>>> import numpy as np
>>> import numpy.linalg as la
>>> np.set_printoptions(precision=2, suppress=True, linewidth=160)
>>> E = np.load("sample16.npy")
>>> E
array([[2, 9, 8, 4, 9, 8, 8, 5],
       [9, 2, 9, 8, 4, 9, 8, 8],
       [8, 9, 2, 9, 8, 4, 9, 8],
       [4, 8, 9, 2, 9, 8, 4, 9],
       [9, 4, 8, 9, 2, 9, 8, 4],
       [8, 9, 4, 8, 9, 2, 9, 8],
       [8, 8, 9, 4, 8, 9, 2, 9],
       [5, 8, 8, 9, 4, 8, 9, 2]])
>>> vec = np.array([1, 6, 4, 2, 9, 0, 4, 1])
>>> rhs = E @ vec
>>> coef, lr = np.zeros(8), 1 / la.norm(E, 2) ** 2
>>> for i in range(25):
...     coef -= lr * E.T @ (E @ coef - rhs)
...     if i % 5 == 0: print(i, round(la.norm(E @ coef - rhs), 2))
... 
0 74.37
5 58.71
10 46.71
15 37.51
20 30.46
>>> coef
array([1.43, 6.  , 2.52, 2.09, 5.73, 2.03, 3.64, 3.53])
>>> round(float(la.cond(E)), 2)
94.94
>>> Y = E[0, 0] * E[1:] - np.outer(E[1:, 0], E[0])
>>> Y
array([[  0, -77, -54, -20, -73, -54, -56, -29],
       [  0, -54, -60, -14, -56, -56, -46, -24],
       [  0, -20, -14, -12, -18, -16, -24,  -2],
       [  0, -73, -56, -18, -77, -54, -56, -37],
       [  0, -54, -56, -16, -54, -60, -46, -24],
       [  0, -56, -46, -24, -56, -46, -60, -22],
       [  0, -29, -24,  -2, -37, -24, -22, -21]])
>>> np.flatnonzero(~Y.round(6).any(axis=1))
array([], dtype=int64)
>>> E[:, 0] / E[0, 0]
array([1. , 4.5, 4. , 2. , 4.5, 4. , 4. , 2.5])
>>> Y = la.inv(E)
>>> la.det(E) * Y
array([[  42372.,  -75014.,  -34957.,  -23839.,  145629.,   49777.,   12979., -107542.],
       [ -75014.,  -97772.,   19814.,  133583.,   87957.,   -2999.,  -61923.,   12979.],
       [ -34957.,   19814.,  -72908.,   24234.,  -31169.,   54193.,   -2999.,   49777.],
       [ -23839.,  133583.,   24234., -117972., -228778.,  -31169.,   87957.,  145629.],
       [ 145629.,   87957.,  -31169., -228778., -117972.,   24234.,  133583.,  -23839.],
       [  49777.,   -2999.,   54193.,  -31169.,   24234.,  -72908.,   19814.,  -34957.],
       [  12979.,  -61923.,   -2999.,   87957.,  133583.,   19814.,  -97772.,  -75014.],
       [-107542.,   12979.,   49777.,  145629.,  -23839.,  -34957.,  -75014.,   42372.]])
>>> np.round(la.det(E) * la.det(Y), 2)
np.float64(1.0)
>>> la.inv(Y)
array([[2., 9., 8., 4., 9., 8., 8., 5.],
       [9., 2., 9., 8., 4., 9., 8., 8.],
       [8., 9., 2., 9., 8., 4., 9., 8.],
       [4., 8., 9., 2., 9., 8., 4., 9.],
       [9., 4., 8., 9., 2., 9., 8., 4.],
       [8., 9., 4., 8., 9., 2., 9., 8.],
       [8., 8., 9., 4., 8., 9., 2., 9.],
       [5., 8., 8., 9., 4., 8., 9., 2.]])
>>> round(float(la.slogdet(E)[0]), 2)
1.0
>>> f = np.array([0, 0, 5, 3, 0, 0, 1, 1])
>>> Y = E + np.outer(f, np.eye(8)[4])
>>> la.matrix_rank(Y - E)
np.int64(1)
>>> Y
array([[ 2.,  9.,  8.,  4.,  9.,  8.,  8.,  5.],
       [ 9.,  2.,  9.,  8.,  4.,  9.,  8.,  8.],
       [ 8.,  9.,  2.,  9., 13.,  4.,  9.,  8.],
       [ 4.,  8.,  9.,  2., 12.,  8.,  4.,  9.],
       [ 9.,  4.,  8.,  9.,  2.,  9.,  8.,  4.],
       [ 8.,  9.,  4.,  8.,  9.,  2.,  9.,  8.],
       [ 8.,  8.,  9.,  4.,  9.,  9.,  2.,  9.],
       [ 5.,  8.,  8.,  9.,  5.,  8.,  9.,  2.]])
>>> O, r_ = la.qr(E)
>>> np.abs(np.diag(r_))
array([19.97, 12.02,  9.72,  6.05,  3.56,  2.8 ,  1.5 ,  1.47])
>>> O.shape, r_.shape
((8, 8), (8, 8))
>>> f = np.array([5, -5, -9, 1, -1, 1, -1, 6, -6, 3, -5])
>>> data = 4 * np.eye(11) + np.outer(f, f)
>>> data
array([[ 29., -25., -45.,   5.,  -5.,   5.,  -5.,  30., -30.,  15., -25.],
       [-25.,  29.,  45.,  -5.,   5.,  -5.,   5., -30.,  30., -15.,  25.],
       [-45.,  45.,  85.,  -9.,   9.,  -9.,   9., -54.,  54., -27.,  45.],
       [  5.,  -5.,  -9.,   5.,  -1.,   1.,  -1.,   6.,  -6.,   3.,  -5.],
       [ -5.,   5.,   9.,  -1.,   5.,  -1.,   1.,  -6.,   6.,  -3.,   5.],
       [  5.,  -5.,  -9.,   1.,  -1.,   5.,  -1.,   6.,  -6.,   3.,  -5.],
       [ -5.,   5.,   9.,  -1.,   1.,  -1.,   5.,  -6.,   6.,  -3.,   5.],
       [ 30., -30., -54.,   6.,  -6.,   6.,  -6.,  40., -36.,  18., -30.],
       [-30.,  30.,  54.,  -6.,   6.,  -6.,   6., -36.,  40., -18.,  30.],
       [ 15., -15., -27.,   3.,  -3.,   3.,  -3.,  18., -18.,  13., -15.],
       [-25.,  25.,  45.,  -5.,   5.,  -5.,   5., -30.,  30., -15.,  29.]])
>>> round(np.log10(la.cond(data)))
2
>>> la.matrix_rank(data, rtol=0.1)
np.int64(1)
>>> np.argsort(-la.norm(data, axis=0).round(6), kind="stable")[:3]
array([2, 7, 8])
>>> vec = np.array([8, 3, 2, -6, -9, -4, 0, -8])
>>> h1 = np.maximum(E @ vec, 0)
>>> np.flatnonzero(h1 > 1e-9)
array([], dtype=int64)
>>> feats = np.load("block10.npy")
>>> feats
array([[-1,  2,  2, -1,  2,  2],
       [-2, -1, -3, -2, -1, -3],
       [ 3,  2, -3,  3,  2, -3],
       [-1,  2,  2, -2,  4,  4],
       [-2, -1, -3, -4, -2, -6],
       [ 3,  2, -3,  6,  4, -6]])
>>> vec = np.array([3, 0, 0, -1, -3, 3])
>>> rhs = feats @ vec
>>> rhs
array([ -2, -10,  -9,  -1, -14, -27])
>>> la.solve(feats.T, feats[0])
array([ 1., -0., -0.,  0., -0., -0.])
>>> np.round(la.solve(feats, rhs), 2) + 0
array([ 3.,  0.,  0., -1., -3.,  3.])
>>> Y = np.array([[1, -1, -2, 0, 1, -1, 0, 1, -1],
...     [1, 1, 0, -2, -1, 0, 1, -1, -1],
...     [-1, -2, -2, 0, 1, -1, -1, -1, 0],
...     [2, 2, 2, -1, -1, 2, -2, -1, 0],
...     [1, 1, -1, 0, -1, 2, -2, -1, 0],
...     [-1, 1, -1, -2, -1, 1, 0, -1, -2],
...     [-2, 2, 2, -2, -1, -1, -1, -2, 1],
...     [1, 1, -2, 1, 2, -1, 2, 0, -1],
...     [-2, 1, 0, 2, 2, 2, 1, 2, -2]])
>>> W0 = np.triu(Y, 1)
>>> W0
array([[ 0, -1, -2,  0,  1, -1,  0,  1, -1],
       [ 0,  0,  0, -2, -1,  0,  1, -1, -1],
       [ 0,  0,  0,  0,  1, -1, -1, -1,  0],
       [ 0,  0,  0,  0, -1,  2, -2, -1,  0],
       [ 0,  0,  0,  0,  0,  2, -2, -1,  0],
       [ 0,  0,  0,  0,  0,  0,  0, -1, -2],
       [ 0,  0,  0,  0,  0,  0,  0, -2,  1],
       [ 0,  0,  0,  0,  0,  0,  0,  0, -1],
       [ 0,  0,  0,  0,  0,  0,  0,  0,  0]])
>>> (W0 - W0.T) / 2
array([[ 0. , -0.5, -1. ,  0. ,  0.5, -0.5,  0. ,  0.5, -0.5],
       [ 0.5,  0. ,  0. , -1. , -0.5,  0. ,  0.5, -0.5, -0.5],
       [ 1. ,  0. ,  0. ,  0. ,  0.5, -0.5, -0.5, -0.5,  0. ],
       [ 0. ,  1. ,  0. ,  0. , -0.5,  1. , -1. , -0.5,  0. ],
       [-0.5,  0.5, -0.5,  0.5,  0. ,  1. , -1. , -0.5,  0. ],
       [ 0.5,  0. ,  0.5, -1. , -1. ,  0. ,  0. , -0.5, -1. ],
       [ 0. , -0.5,  0.5,  1. ,  1. ,  0. ,  0. , -1. ,  0.5],
       [-0.5,  0.5,  0.5,  0.5,  0.5,  0.5,  1. ,  0. , -0.5],
       [ 0.5,  0.5,  0. ,  0. ,  0. ,  1. , -0.5,  0.5,  0. ]])
>>> round(float(la.det(W0)), 2)
0.0
>>> W0 @ W0
array([[ 0,  0,  0,  2, -1,  4, -1,  3,  2],
       [ 0,  0,  0,  0,  2, -6,  6,  1,  2],
       [ 0,  0,  0,  0,  0,  2, -2,  2,  2],
       [ 0,  0,  0,  0,  0, -2,  2,  3, -5],
       [ 0,  0,  0,  0,  0,  0,  0,  2, -5],
       [ 0,  0,  0,  0,  0,  0,  0,  0,  1],
       [ 0,  0,  0,  0,  0,  0,  0,  0,  2],
       [ 0,  0,  0,  0,  0,  0,  0,  0,  0],
       [ 0,  0,  0,  0,  0,  0,  0,  0,  0]])
>>> np.trace(W0)
np.int64(0)
>>> (W0 + W0.T) / 2
array([[ 0. , -0.5, -1. ,  0. ,  0.5, -0.5,  0. ,  0.5, -0.5],
       [-0.5,  0. ,  0. , -1. , -0.5,  0. ,  0.5, -0.5, -0.5],
       [-1. ,  0. ,  0. ,  0. ,  0.5, -0.5, -0.5, -0.5,  0. ],
       [ 0. , -1. ,  0. ,  0. , -0.5,  1. , -1. , -0.5,  0. ],
       [ 0.5, -0.5,  0.5, -0.5,  0. ,  1. , -1. , -0.5,  0. ],
       [-0.5,  0. , -0.5,  1. ,  1. ,  0. ,  0. , -0.5, -1. ],
       [ 0. ,  0.5, -0.5, -1. , -1. ,  0. ,  0. , -1. ,  0.5],
       [ 0.5, -0.5, -0.5, -0.5, -0.5, -0.5, -1. ,  0. , -0.5],
       [-0.5, -0.5,  0. ,  0. ,  0. , -1. ,  0.5, -0.5,  0. ]])
>>> la.matrix_power(W0, 4)
array([[ 0,  0,  0,  0,  0, -4,  4,  4, -3],
       [ 0,  0,  0,  0,  0,  0,  0,  4, -4],
       [ 0,  0,  0,  0,  0,  0,  0,  0, -2],
       [ 0,  0,  0,  0,  0,  0,  0,  0,  2],
       [ 0,  0,  0,  0,  0,  0,  0,  0,  0],
       [ 0,  0,  0,  0,  0,  0,  0,  0,  0],
       [ 0,  0,  0,  0,  0,  0,  0,  0,  0],
       [ 0,  0,  0,  0,  0,  0,  0,  0,  0],
       [ 0,  0,  0,  0,  0,  0,  0,  0,  0]])
>>> np.sort(np.abs(la.eigvals(W0)))
array([0., 0., 0., 0., 0., 0., 0., 0., 0.])
